$ python3 -q
>>> import numpy as np
>>> np.set_printoptions(precision=2, suppress=True, linewidth=120)
>>> A = np.load("sample17.npy")
>>> A
array([[ 0.97, -0.03, -0.23, -0.03, -0.1 ],
       [-0.03,  0.97, -0.23, -0.03, -0.1 ],
       [-0.23, -0.23, -0.61, -0.23, -0.69],
       [-0.03, -0.03, -0.23,  0.97, -0.1 ],
       [-0.1 , -0.1 , -0.69, -0.1 ,  0.7 ]])
>>> # orthonormal columns
>>> def softmax(z):
...     e = np.exp(z - z.max(axis=-1, keepdims=True))
...     return e / e.sum(axis=-1, keepdims=True)
... 
>>> print(softmax(A[3]))
[0.15 0.15 0.13 0.42 0.14]
>>> np.round(softmax(10 * A[3]), 2) + 0
array([0., 0., 0., 1., 0.])
>>> att = A @ A.T / np.sqrt(5)
>>> softmax(att + np.triu(np.full(att.shape, -np.inf), 1))
array([[1.  , 0.  , 0.  , 0.  , 0.  ],
       [0.39, 0.61, 0.  , 0.  , 0.  ],
       [0.28, 0.28, 0.44, 0.  , 0.  ],
       [0.22, 0.22, 0.22, 0.34, 0.  ],
       [0.18, 0.18, 0.18, 0.18, 0.28]])
>>> print(softmax(att)[3] @ A)
[ 0.1   0.1  -0.38  0.2  -0.06]
>>> rng = np.random.default_rng(10409)
>>> other = A + rng.integers(-2, 3, (5, 1)) @ rng.integers(-2, 3, (1, 5))
>>> other
array([[ 1.97,  0.97, -0.23,  0.97,  1.9 ],
       [-1.03, -0.03, -0.23, -1.03, -2.1 ],
       [ 0.77,  0.77, -0.61,  0.77,  1.31],
       [-0.03, -0.03, -0.23,  0.97, -0.1 ],
       [ 1.9 ,  1.9 , -0.69,  1.9 ,  4.7 ]])
>>> other - A
array([[ 1.,  1.,  0.,  1.,  2.],
       [-1., -1.,  0., -1., -2.],
       [ 1.,  1.,  0.,  1.,  2.],
       [ 0.,  0.,  0.,  0.,  0.],
       [ 2.,  2.,  0.,  2.,  4.]])
>>> np.linalg.matrix_rank(other - A, tol=1e-8)
np.int64(1)
>>> np.abs(other - A).sum(axis=1)
array([ 5.,  5.,  5.,  0., 10.])
>>> Z = np.sign(np.array([[0, 9, -5, 1], [-5, 6, 8, 3], [4, -2, 3, -7], [3, 3, -9, -5]]))
>>> other = (np.tril(Z, -1) + np.eye(4)) @ (np.triu(Z, 1) + np.eye(4))
>>> vals = np.array([-1, 3, 2, -3])
>>> mat = np.rint(other * vals @ np.linalg.inv(other)) + 0
>>> mat
array([[ 29.,  -3., -20., -13.],
       [-12.,   5.,  12.,   6.],
       [  2.,  -3.,  -5.,  -1.],
       [ 62.,  -3., -38., -28.]])
>>> U, s, VT = np.linalg.svd(mat)
>>> np.argmax(s[:-1] / (s[1:] + 1e-6)) + 1
np.int64(3)
>>> s
array([88.51,  7.29,  0.6 ,  0.05])
>>> other = U[:, :3] @ np.diag(s[:3]) @ VT[:3]
>>> round(float(np.linalg.norm(mat - other) / np.linalg.norm(mat)), 2)
0.0
>>> np.round(np.linalg.norm(mat - other, 2), 2), np.round(s[3], 2)
(np.float64(0.05), np.float64(0.05))
>>> other
array([[ 28.98,  -2.99, -20.01, -13.02],
       [-12.  ,   5.  ,  12.  ,   6.  ],
       [  2.01,  -3.01,  -4.99,  -0.98],
       [ 62.01,  -3.01, -37.99, -27.99]])
>>> E = np.load("case1.npy")
>>> E
array([[ 0.,  0.,  0.,  0., -1., -2.,  2., -2.,  1.,  2., -1., -2.,  0., -3.,  3.],
       [ 0.,  0.,  0.,  0.,  3., -3.,  1., -3.,  0.,  0., -1., -3.,  0.,  1., -2.],
       [ 0.,  0.,  0.,  0., -3., -3., -3., -3.,  2.,  1.,  2.,  0.,  1.,  1.,  0.],
       [ 0.,  0.,  0.,  0.,  1., -1.,  2., -2.,  1.,  1.,  1., -3.,  2., -2., -2.],
       [-1.,  3., -3.,  1.,  0.,  0.,  0.,  0.,  0.,  0.,  0.,  0.,  0.,  0.,  0.],
       [-2., -3., -3., -1.,  0.,  0.,  0.,  0.,  0.,  0.,  0.,  0.,  0.,  0.,  0.],
       [ 2.,  1., -3.,  2.,  0.,  0.,  0.,  0.,  0.,  0.,  0.,  0.,  0.,  0.,  0.],
       [-2., -3., -3., -2.,  0.,  0.,  0.,  0.,  0.,  0.,  0.,  0.,  0.,  0.,  0.],
       [ 1.,  0.,  2.,  1.,  0.,  0.,  0.,  0.,  0.,  0.,  0.,  0.,  0.,  0.,  0.],
       [ 2.,  0.,  1.,  1.,  0.,  0.,  0.,  0.,  0.,  0.,  0.,  0.,  0.,  0.,  0.],
       [-1., -1.,  2.,  1.,  0.,  0.,  0.,  0.,  0.,  0.,  0.,  0.,  0.,  0.,  0.],
       [-2., -3.,  0., -3.,  0.,  0.,  0.,  0.,  0.,  0.,  0.,  0.,  0.,  0.,  0.],
       [ 0.,  0.,  1.,  2.,  0.,  0.,  0.,  0.,  0.,  0.,  0.,  0.,  0.,  0.,  0.],
       [-3.,  1.,  1., -2.,  0.,  0.,  0.,  0.,  0.,  0.,  0.,  0.,  0.,  0.,  0.],
       [ 3., -2.,  0., -2.,  0.,  0.,  0.,  0.,  0.,  0.,  0.,  0.,  0.,  0.,  0.]])
>>> vals, vecs = np.linalg.eigh(E)
>>> np.abs(vecs[:, -1])
array([0.35, 0.41, 0.23, 0.4 , 0.07, 0.34, 0.14, 0.39, 0.14, 0.15, 0.01, 0.36, 0.12, 0.14, 0.07])
